$ python -q
>>> import numpy as np
>>> np.set_printoptions(precision=2, suppress=True, linewidth=200, floatmode="fixed")
>>> def rnd(a):
...     return np.round(a, 2) + 0
... 
>>> arr = np.load("test1.npy")
>>> rnd(arr)
array([[0.20, 0.20, 0.33, 0.27],
       [0.20, 0.33, 0.33, 0.13],
       [0.12, 0.29, 0.35, 0.24],
       [0.22, 0.33, 0.00, 0.44]])
>>> f = np.array([6, 4, 9, 3])
>>> Y = arr + np.outer(f, np.eye(4)[3])
>>> rnd(np.linalg.det(Y) / np.linalg.det(arr)), rnd(1 + np.linalg.solve(arr, f)[3])
(np.float64(20.94), np.float64(20.94))
>>> np.linalg.matrix_rank(np.linalg.inv(Y) - np.linalg.inv(arr), tol=1e-8)
np.int64(1)
>>> theta = np.radians(72)
>>> r_ = np.eye(4)
>>> r_[0, 0] = r_[3, 3] = np.cos(theta)
>>> r_[0, 3], r_[3, 0] = -np.sin(theta), np.sin(theta)
>>> rnd(r_)
array([[ 0.31,  0.00,  0.00, -0.95],
       [ 0.00,  1.00,  0.00,  0.00],
       [ 0.00,  0.00,  1.00,  0.00],
       [ 0.95,  0.00,  0.00,  0.31]])
>>> Y = arr @ r_.T
>>> rnd(np.linalg.det(r_)), rnd(np.trace(r_))
(np.float64(1.0), np.float64(2.62))
>>> rnd(Y)
array([[-0.19,  0.20,  0.33,  0.27],
       [-0.07,  0.33,  0.33,  0.23],
       [-0.19,  0.29,  0.35,  0.18],
       [-0.35,  0.33,  0.00,  0.35]])
>>> np.allclose(arr @ arr.T, Y @ Y.T)
True
>>> np.allclose(np.linalg.norm(arr, axis=1), np.linalg.norm(Y, axis=1))
True
>>> feats = np.array([[5, 1, 5], [7, 3, 7], [3, -1, 3], [5, 1, 5]])
>>> rnd(np.linalg.eigvals(arr))
array([1.00+0.00j, 0.05+0.11j, 0.05-0.11j, 0.24+0.00j])
>>> rnd(np.linalg.det(arr.T))
np.float64(0.0)
>>> rnd(np.kron(np.eye(2, dtype=int), arr))
array([[0.20, 0.20, 0.33, 0.27, 0.00, 0.00, 0.00, 0.00],
       [0.20, 0.33, 0.33, 0.13, 0.00, 0.00, 0.00, 0.00],
       [0.12, 0.29, 0.35, 0.24, 0.00, 0.00, 0.00, 0.00],
       [0.22, 0.33, 0.00, 0.44, 0.00, 0.00, 0.00, 0.00],
       [0.00, 0.00, 0.00, 0.00, 0.20, 0.20, 0.33, 0.27],
       [0.00, 0.00, 0.00, 0.00, 0.20, 0.33, 0.33, 0.13],
       [0.00, 0.00, 0.00, 0.00, 0.12, 0.29, 0.35, 0.24],
       [0.00, 0.00, 0.00, 0.00, 0.22, 0.33, 0.00, 0.44]])
>>> rnd(np.linalg.det(arr[::-1]))
np.float64(0.0)
>>> rnd(np.einsum("ij,ji->", arr, arr))
np.float64(1.04)
